% python3 -q
>>> import numpy as np
>>> np.set_printoptions(precision=2, suppress=True, linewidth=160)
>>> K = np.loadtxt("mat.csv", delimiter=",")
>>> print(K)
[[ 2.14  0.23 -0.98 -4.77 -0.06  2.43]
 [ 1.79  0.08 -0.1  -0.7   0.33  1.36]
 [ 0.67 -0.34  0.38 -0.04  0.97  3.97]
 [-1.68 -0.18  0.83 -2.11  0.09  0.15]
 [ 1.81 -0.07 -0.88  5.6   0.33  6.21]
 [ 0.52 -0.25 -1.91  0.03  0.35  1.23]
 [-0.27 -0.05  0.13 -1.13  0.45 -0.03]
 [ 2.54  0.7  -1.21  1.97 -0.01  2.  ]
 [-2.9   0.46  2.06 -0.71 -0.16 -1.5 ]
 [ 1.29 -0.2  -0.74  0.34  0.18 -4.04]
 [ 3.17 -0.2   0.21 -2.58  0.29 -1.37]
 [ 0.17  0.31  0.12  0.76 -0.15  1.88]
 [-0.93 -0.55 -0.13 -1.97 -0.23  2.72]
 [ 1.5  -0.22 -1.04  3.65 -0.98  2.83]
 [ 1.51  0.07  0.15  1.37 -0.31 -0.11]
 [ 1.29  0.65 -0.78 -0.95  0.89 -0.51]
 [ 2.23 -0.37  0.97 -3.64  1.64  0.6 ]
 [ 0.08 -0.92  1.11  0.83  1.25  4.38]
 [-1.3  -0.29  1.44  2.47  0.39 -0.46]]
>>> Xc = K - K.mean(axis=0)
>>> vecs = np.linalg.svd(Xc)[2][:3]
>>> A2 = Xc - Xc @ vecs.T @ vecs
>>> print(np.linalg.norm(A2, axis=1).round(6).argmax())
5
>>> print(round(np.linalg.norm(A2) / np.linalg.norm(Xc), 2))
0.25
>>> vec = np.array([4, 4, 1, 4, -4, 2])
>>> target = K @ vec
>>> print(np.round(np.linalg.pinv(K) @ K, 2) + 0)
[[1. 0. 0. 0. 0. 0.]
 [0. 1. 0. 0. 0. 0.]
 [0. 0. 1. 0. 0. 0.]
 [0. 0. 0. 1. 0. 0.]
 [0. 0. 0. 0. 1. 0.]
 [0. 0. 0. 0. 0. 1.]]
>>> print(np.linalg.solve(K.T @ K, K.T @ target))
[ 4.  4.  1.  4. -4.  2.]
>>> rng = np.random.default_rng(28)
>>> target = target + 0.02 * rng.normal(size=19)
>>> print(target)
[ -5.5    5.98   5.6  -15.12  39.59   0.37  -7.53  23.65 -12.89  -3.83  -2.11   9.43  -7.56  28.24  13.    -1.42 -11.52   4.84   2.53]
>>> coef, *_ = np.linalg.lstsq(K, target)
>>> print(np.round(K.T @ (target - K @ coef), 2) + 0)
[0. 0. 0. 0. 0. 0.]
>>> print([round(float(np.linalg.norm(np.linalg.solve(K.T @ K + lam * np.eye(6), K.T @ target))), 2) for lam in (0, 1, 10, 100)])
[8.3, 7.34, 5.37, 3.01]
>>> Xc = (K - K.mean(axis=0)) / K.std(axis=0)
>>> print(Xc.std(axis=0))
[1. 1. 1. 1. 1. 1.]
>>> coef = np.linalg.lstsq(np.delete(Xc, 2, axis=1), Xc[:, 2])[0]
>>> print(np.abs(coef).argmax())
0
>>> print(round(1 - np.var(Xc[:, 2] - np.delete(Xc, 2, axis=1) @ coef), 2))
0.5
>>> Uu, sigma, VT = np.linalg.svd(K, full_matrices=False)
>>> print(np.round(Uu.T @ Uu, 2) + 0)
[[1. 0. 0. 0. 0. 0.]
 [0. 1. 0. 0. 0. 0.]
 [0. 0. 1. 0. 0. 0.]
 [0. 0. 0. 1. 0. 0.]
 [0. 0. 0. 0. 1. 0.]
 [0. 0. 0. 0. 0. 1.]]
>>> print(np.allclose(Uu * sigma @ VT, K))
True
>>> print(sigma / sigma[0])
[1.   0.75 0.56 0.29 0.16 0.12]
>>> print(np.round(Uu.T @ K @ VT.T, 2) + 0)
[[12.72  0.    0.    0.    0.    0.  ]
 [ 0.    9.59  0.    0.    0.    0.  ]
 [ 0.    0.    7.09  0.    0.    0.  ]
 [ 0.    0.    0.    3.65  0.    0.  ]
 [ 0.    0.    0.    0.    2.02  0.  ]
 [ 0.    0.    0.    0.    0.    1.49]]
>>> print(np.round(VT @ VT.T, 2) + 0)
[[1. 0. 0. 0. 0. 0.]
 [0. 1. 0. 0. 0. 0.]
 [0. 0. 1. 0. 0. 0.]
 [0. 0. 0. 1. 0. 0.]
 [0. 0. 0. 0. 1. 0.]
 [0. 0. 0. 0. 0. 1.]]
>>> print(np.abs(Uu[:, 0]).round(6).argmax())
4
>>> print((sigma > 1e-8).sum())
6
>>> print(round(np.sqrt((sigma ** 2).sum()), 2), round(np.linalg.norm(K), 2))
17.99 17.99
>>> print(Uu.shape, sigma.shape, VT.shape)
(19, 6) (6,) (6, 6)
>>> mat = np.load("data.npy")
>>> print(mat)
[[-35  15  20  25 -40   0  30 -45 -20  25]
 [-23 -29   4 -27 -20 -16  -2   3   8  13]
 [-56 -44  16 -36 -53 -28  10 -15   5  34]
 [ 54   6 -24  -6  57  12 -30  45  15 -36]
 [ 35 -15 -20 -25  40   0 -30  45  20 -25]
 [ 25  67   4  69  16  32  22 -33 -28 -11]
 [  8 -52 -16 -60  17 -20 -34  51  31 -10]
 [ 28 -80 -32 -96  43 -28 -62  93  53 -26]]
>>> # rank 2
>>> rk = np.linalg.matrix_rank(mat)
>>> print(rk)
2
>>> null = np.linalg.svd(mat)[2][rk:].T
>>> print(null.shape)
(10, 8)
>>> print(np.allclose(mat @ null, 0))
True
>>> print(null @ null.T)
[[ 0.7  -0.14  0.11 -0.09 -0.29 -0.11  0.1  -0.15 -0.02  0.19]
 [-0.14  0.67 -0.01 -0.34 -0.1  -0.16 -0.1   0.15  0.13  0.07]
 [ 0.11 -0.01  0.95 -0.04  0.12  0.01 -0.07  0.11  0.04 -0.07]
 [-0.09 -0.34 -0.04  0.65 -0.04 -0.15 -0.13  0.2   0.15  0.03]
 [-0.29 -0.1   0.12 -0.04  0.7  -0.09  0.13 -0.19 -0.05  0.19]
 [-0.11 -0.16  0.01 -0.15 -0.09  0.91 -0.02  0.03  0.05  0.06]
 [ 0.1  -0.1  -0.07 -0.13  0.13 -0.02  0.88  0.18  0.09 -0.08]
 [-0.15  0.15  0.11  0.2  -0.19  0.03  0.18  0.74 -0.13  0.12]
 [-0.02  0.13  0.04  0.15 -0.05  0.05  0.09 -0.13  0.92  0.03]
 [ 0.19  0.07 -0.07  0.03  0.19  0.06 -0.08  0.12  0.03  0.88]]
>>> print([int(np.linalg.matrix_rank(mat[:, :j + 1])) for j in range(10)])
[1, 2, 2, 2, 2, 2, 2, 2, 2, 2]
>>> print(round(float(np.trace(np.linalg.pinv(mat) @ mat)), 2))
2.0
>>> print(np.abs(np.diag(np.linalg.qr(mat)[1])) > 1e-9)
[ True  True False False False False False False]
>>> print(np.unique(mat.round(6), axis=0).shape)
(8, 10)
>>> print(np.allclose(mat[:-1].T @ np.linalg.lstsq(mat[:-1].T, mat[-1])[0], mat[-1]))
True
>>> Uu, sigma, VT = np.linalg.svd(mat)
>>> vecs = VT[:(sigma > 1e-8).sum()]
>>> vec = mat[6] + 4 * mat[1] + rng.integers(2) * np.eye(10)[4]
>>> print(vec)
[ -84. -168.    0. -168.  -62.  -84.  -42.   63.   63.   42.]
>>> print(np.linalg.matrix_rank(np.vstack([mat, vec])))
3
>>> print(vecs.T @ vecs)
[[ 0.3   0.14 -0.11  0.09  0.29  0.11 -0.1   0.15  0.02 -0.19]
 [ 0.14  0.33  0.01  0.34  0.1   0.16  0.1  -0.15 -0.13 -0.07]
 [-0.11  0.01  0.05  0.04 -0.12 -0.01  0.07 -0.11 -0.04  0.07]
 [ 0.09  0.34  0.04  0.35  0.04  0.15  0.13 -0.2  -0.15 -0.03]
 [ 0.29  0.1  -0.12  0.04  0.3   0.09 -0.13  0.19  0.05 -0.19]
 [ 0.11  0.16 -0.01  0.15  0.09  0.09  0.02 -0.03 -0.05 -0.06]
 [-0.1   0.1   0.07  0.13 -0.13  0.02  0.12 -0.18 -0.09  0.08]
 [ 0.15 -0.15 -0.11 -0.2   0.19 -0.03 -0.18  0.26  0.13 -0.12]
 [ 0.02 -0.13 -0.04 -0.15  0.05 -0.05 -0.09  0.13  0.08 -0.03]
 [-0.19 -0.07  0.07 -0.03 -0.19 -0.06  0.08 -0.12 -0.03  0.12]]
>>> theta = np.radians(15)
>>> R = np.eye(10)
>>> R[4, 4] = R[6, 6] = np.cos(theta)
>>> R[4, 6], R[6, 4] = -np.sin(theta), np.sin(theta)
>>> print(R)
[[ 1.    0.    0.    0.    0.    0.    0.    0.    0.    0.  ]
 [ 0.    1.    0.    0.    0.    0.    0.    0.    0.    0.  ]
 [ 0.    0.    1.    0.    0.    0.    0.    0.    0.    0.  ]
 [ 0.    0.    0.    1.    0.    0.    0.    0.    0.    0.  ]
 [ 0.    0.    0.    0.    0.97  0.   -0.26  0.    0.    0.  ]
 [ 0.    0.    0.    0.    0.    1.    0.    0.    0.    0.  ]
 [ 0.    0.    0.    0.    0.26  0.    0.97  0.    0.    0.  ]
 [ 0.    0.    0.    0.    0.    0.    0.    1.    0.    0.  ]
 [ 0.    0.    0.    0.    0.    0.    0.    0.    1.    0.  ]
 [ 0.    0.    0.    0.    0.    0.    0.    0.    0.    1.  ]]
>>> A2 = mat @ R.T
>>> print(np.allclose(np.linalg.norm(mat, axis=1), np.linalg.norm(A2, axis=1)))
True
>>> print(np.abs(A2 - mat).max(axis=0))
[ 0.    0.    0.    0.   14.58  0.   15.77  0.    0.    0.  ]
>>> print(np.round(np.linalg.det(R), 2), np.round(np.trace(R), 2))
1.0 9.93
>>> vec = np.array([0, 2, 1, 0, 2, 1, 2, 0, 0, 0])
>>> print([p for p in range(1, 25) if np.allclose(np.linalg.matrix_power(R, p), np.eye(10))])
[24]
>>> print(R.T @ (R @ vec))
[0. 2. 1. 0. 2. 1. 2. 0. 0. 0.]
>>> print(np.sort(np.abs(np.degrees(np.angle(np.linalg.eigvals(R))))))
[ 0.  0.  0.  0.  0.  0.  0.  0. 15. 15.]
>>> print(10 - np.linalg.matrix_rank(R - np.eye(10), tol=1e-8))
8
>>> feats = np.array([[-1, 2, 2, 1, -3, -2, -3, 3, 1, -3],
...     [-3, -2, -2, 0, 2, 3, -3, 3, -2, -3],
...     [-3, -1, -3, -3, -3, -1, 3, -1, 3, -3],
...     [-1, 3, -1, 1, 2, 3, 1, -2, 2, -2],
...     [0, 2, 2, -1, 2, 3, 3, 1, -1, -2],
...     [1, -1, 3, -2, 2, 1, -3, 0, -3, 0],
...     [-2, 3, -2, -2, 3, -1, 2, 0, -3, 3],
...     [2, 3, -2, 3, 0, -3, -2, -2, -1, -2],
...     [-3, 0, 0, 2, -2, -1, -1, 0, 3, 2],
...     [1, 1, -2, 0, 1, 0, 0, -1, -3, -2]])
>>> feats[-1] = feats[0] + -2 * feats[1]
>>> print(feats)
[[-1  2  2  1 -3 -2 -3  3  1 -3]
 [-3 -2 -2  0  2  3 -3  3 -2 -3]
 [-3 -1 -3 -3 -3 -1  3 -1  3 -3]
 [-1  3 -1  1  2  3  1 -2  2 -2]
 [ 0  2  2 -1  2  3  3  1 -1 -2]
 [ 1 -1  3 -2  2  1 -3  0 -3  0]
 [-2  3 -2 -2  3 -1  2  0 -3  3]
 [ 2  3 -2  3  0 -3 -2 -2 -1 -2]
 [-3  0  0  2 -2 -1 -1  0  3  2]
 [ 5  6  6  1 -7 -8  3 -3  5  3]]
>>> # rows and columns are dependent
>>> print(round(np.linalg.norm(feats[8], 1), 2), round(float(np.linalg.norm(feats[8], np.inf)), 2))
14.0 3.0
>>> print(np.linalg.norm(feats, axis=1))
[ 7.14  7.81  8.12  6.16  6.08  6.16  7.28  6.93  5.66 16.22]
>>> print(np.linalg.norm(feats, axis=1).argmax())
9
>>> print(round(np.linalg.norm(feats, "nuc"), 2))
66.5
>>> print(np.round(np.linalg.norm(feats[8] - feats[0]), 2))
7.55
>>> A2 = feats[0, 0] * feats[1:] - np.outer(feats[1:, 0], feats[0])
>>> print(A2)
[[  0   8   8   3 -11  -9  -6   6   5  -6]
 [  0   7   9   6  -6  -5 -12  10   0  -6]
 [  0  -1   3   0  -5  -5  -4   5  -1  -1]
 [  0  -2  -2   1  -2  -3  -3  -1   1   2]
 [  0  -1  -5   1   1   1   6  -3   2   3]
 [  0   1   6   4  -9  -3  -8   6   5  -9]
 [  0  -7  -2  -5   6   7   8  -4  -1   8]
 [  0   6   6   1  -7  -5  -8   9   0 -11]
 [  0 -16 -16  -6  22  18  12 -12 -10  12]]
>>> print(np.flatnonzero(~A2.round(6).any(axis=1)))
[]
>>> m1 = np.load("a.npy")
>>> print(m1)
[[0 0 0 0 1 1 0]
 [0 0 1 0 0 1 0]
 [0 1 0 0 0 0 0]
 [0 0 0 0 0 1 1]
 [1 0 0 0 0 1 1]
 [1 1 0 1 1 0 1]
 [0 0 0 1 1 1 0]]
>>> # symmetric, so the eigenvalues are real
>>> q, R = np.linalg.qr(m1)
>>> print(np.round(q @ R, 2) + 0)
[[0. 0. 0. 0. 1. 1. 0.]
 [0. 0. 1. 0. 0. 1. 0.]
 [0. 1. 0. 0. 0. 0. 0.]
 [0. 0. 0. 0. 0. 1. 1.]
 [1. 0. 0. 0. 0. 1. 1.]
 [1. 1. 0. 1. 1. 0. 1.]
 [0. 0. 0. 1. 1. 1. 0.]]
>>> print(R.round(2) + 0)
[[-1.41 -0.71  0.   -0.71 -0.71 -0.71 -1.41]
 [ 0.   -1.22  0.   -0.41 -0.41  0.41  0.  ]
 [ 0.    0.    1.    0.    0.    1.    0.  ]
 [ 0.    0.    0.   -1.15 -1.15 -0.58  0.  ]
 [ 0.    0.    0.    0.    1.    1.    0.  ]
 [ 0.    0.    0.    0.    0.    1.41  0.71]
 [ 0.    0.    0.    0.    0.    0.   -0.71]]
>>> print(round(np.linalg.eigvalsh(m1).min(), 2))
-1.93
>>> print(np.all(np.linalg.eigvalsh(m1) > 0))
False
>>> print([round(float(np.linalg.det(m1[:i, :i])), 2) + 0 for i in range(1, 8)])
[0.0, 0.0, 0.0, 0.0, 0.0, -1.0, 2.0]
>>> try:
...     np.linalg.cholesky(m1)
... except np.linalg.LinAlgError as e:
...     print(repr(e))
... 
LinAlgError('Matrix is not positive definite')
>>> W0 = np.array([[120, 0, 3, 3, 2, 3, 3],
...     [1, 123, 0, 1, 2, 3, 2],
...     [3, 1, 81, 0, 1, 3, 0],
...     [1, 3, 0, -79, 2, 1, 1],
...     [3, 3, 2, 0, -98, 3, 2],
...     [2, 0, 1, 0, 2, -57, 3],
...     [2, 0, 3, 1, 3, 2, 82]])
>>> A2 = W0 + rng.integers(-2, 3, (7, 6)) @ rng.integers(-2, 3, (6, 7))
>>> print(A2)
[[121  -3  -1   7   2  14   3]
 [ -2 132  -6  -3  -8  -6  -1]
 [ -5   9  82   3   2   3   1]
 [ 10  -5   2 -77  12  -1   6]
 [ -5   1   6   8 -92  12   4]
 [  8  -1   1   0   8 -49   6]
 [  6   1   2  -5   5  -3  86]]
>>> print(np.round(np.linalg.svd(A2 - W0, compute_uv=False), 2) + 0)
[27.54 20.61 12.21  8.27  4.61  2.96  0.  ]
>>> print(A2 - W0)
[[  1  -3  -4   4   0  11   0]
 [ -3   9  -6  -4 -10  -9  -3]
 [ -8   8   1   3   1   0   1]
 [  9  -8   2   2  10  -2   5]
 [ -8  -2   4   8   6   9   2]
 [  6  -1   0   0   6   8   3]
 [  4   1  -1  -6   2  -5   4]]
